% ipython --no-banner

In [1]: import numpy as np

In [2]: np.set_printoptions(precision=3, suppress=True, linewidth=160, sign=" ")

In [3]: m1 = np.load("layer4.npy")

In [4]: m1
Out[4]: 
array([[ -1.461,   1.846,   2.615],
       [ -3.793,   1.069,   5.724],
       [  4.655,   3.885,  -5.539],
       [  3.968,   3.656,  -4.624],
       [ -0.228,   2.257,   0.97 ],
       [  1.605,   2.868,  -1.473],
       [  0.177,   2.392,   0.431],
       [  0.899,   2.633,  -0.532],
       [  9.611,   5.537, -12.148],
       [  0.829,   2.61 ,  -0.438],
       [  2.431,   3.144,  -2.575],
       [  0.168,   2.389,   0.442],
       [ 13.371,   6.79 , -17.162],
       [ -0.907,   2.031,   1.876],
       [ -0.964,   2.012,   1.952],
       [ -1.444,   1.852,   2.592],
       [  3.423,   3.474,  -3.898],
       [  2.612,   3.204,  -2.815],
       [  3.122,   3.374,  -3.497],
       [  5.707,   4.236,  -6.942],
       [  4.116,   3.705,  -4.821],
       [  4.412,   3.804,  -5.217],
       [  1.356,   2.785,  -1.142],
       [  1.006,   2.669,  -0.675],
       [ -2.297,   1.568,   3.729],
       [ -0.88 ,   2.04 ,   1.84 ]])

In [5]: U, sig, Vt = np.linalg.svd(m1)

In [6]: vecs = Vt[:(sig > 1e-8).sum()]

In [7]: rng = np.random.default_rng(558706)

In [8]: x = m1[1] + -1 * m1[16] + rng.integers(2) * np.eye(3)[1]

In [9]: x
Out[9]: array([-7.216, -1.405,  9.622])

In [10]: np.round(np.linalg.norm(x - vecs.T @ vecs @ x), 3)
Out[10]: np.float64(0.162)

In [11]: np.allclose(vecs.T @ vecs @ x, x)
Out[11]: False

In [12]: np.linalg.matrix_rank(np.vstack([m1, x]))
Out[12]: np.int64(3)

In [13]: np.round(np.linalg.norm(m1[9] - m1[25]), 3)
Out[13]: np.float64(2.904)

In [14]: np.linalg.norm(m1, axis=1).argmax()
Out[14]: np.int64(12)

In [15]: round(np.linalg.norm(m1) ** 2 / np.linalg.norm(m1, 2) ** 2, 3)
Out[15]: np.float64(1.088)

In [16]: round(np.linalg.norm(m1[9], 1), 3), np.round(np.linalg.norm(m1[9], np.inf), 3)
Out[16]: (np.float64(3.877), np.float64(2.61))

In [17]: round(float(np.linalg.norm(m1, 2)), 3)
Out[17]: 36.224

In [18]: round(np.linalg.norm(m1, 1), 3), round(np.linalg.norm(m1, np.inf), 3)
Out[18]: (np.float64(95.671), np.float64(37.323))
